>>> import numpy as np
>>> np.set_printoptions(precision=3, suppress=True, linewidth=120, legacy="1.25")
>>> rd = lambda a: np.round(a, 3) + 0
>>> feats = np.loadtxt("layer4.csv", delimiter=",")
>>> rd(feats)
array([[-2.851, -0.722, -0.592],
       [ 0.957, -2.838, -0.172],
       [-0.399,  2.96 ,  0.285],
       [ 0.254, -2.973, -0.313],
       [-2.048,  2.19 , -0.1  ],
       [ 1.97 ,  2.178,  0.611],
       [-2.858, -0.694, -0.59 ],
       [-0.639,  2.921,  0.238],
       [ 1.559,  2.497,  0.577],
       [-0.459, -2.933, -0.434],
       [ 1.658, -2.5  , -0.007],
       [ 2.156,  1.991,  0.622],
       [-1.167, -2.712, -0.533],
       [-2.951,  0.209, -0.498],
       [ 0.83 ,  2.841,  0.489],
       [ 2.728, -1.202,  0.339],
       [-2.437,  1.735, -0.223],
       [-0.293, -2.958, -0.408],
       [ 2.713, -1.237,  0.332],
       [-1.778,  2.416, -0.024],
       [ 1.803,  2.322,  0.599],
       [-1.26 ,  2.72 ,  0.104],
       [-0.556, -2.914, -0.449],
       [-2.897, -0.524, -0.576],
       [-2.785, -0.936, -0.606],
       [-2.722, -1.102, -0.615],
       [-1.696, -2.404, -0.59 ]])
>>> cen = feats - feats.mean(axis=0)
>>> evecs = np.linalg.svd(cen)[2][:2]
>>> out = cen - cen @ evecs.T @ evecs
>>> rd((cen @ evecs.T).std(axis=0))
array([2.27 , 1.897])
>>> print(rd(out.std(axis=0)))
[0. 0. 0.]
>>> M = np.loadtxt("out16.csv", delimiter=",")
>>> rd(M)
array([[-0.707, -0.707,  0.   ,  0.   ],
       [ 0.707, -0.707,  0.   ,  0.   ],
       [ 0.   ,  0.   ,  1.   ,  0.   ],
       [ 0.   ,  0.   ,  0.   ,  1.   ]])
>>> # 3 blocks once reordered
>>> vec = np.array([0, 0, 1, 0])
>>> target = M @ vec
>>> coef, lr = np.zeros(4), 1 / np.linalg.norm(M, 2) ** 2
>>> for i in range(50):
...     coef -= lr * M.T @ (M @ coef - target)
...     if i % 10 == 0: print(i, round(np.linalg.norm(M @ coef - target), 3))
... 
0 0.0
10 0.0
20 0.0
30 0.0
40 0.0
>>> coef
array([0., 0., 1., 0.])
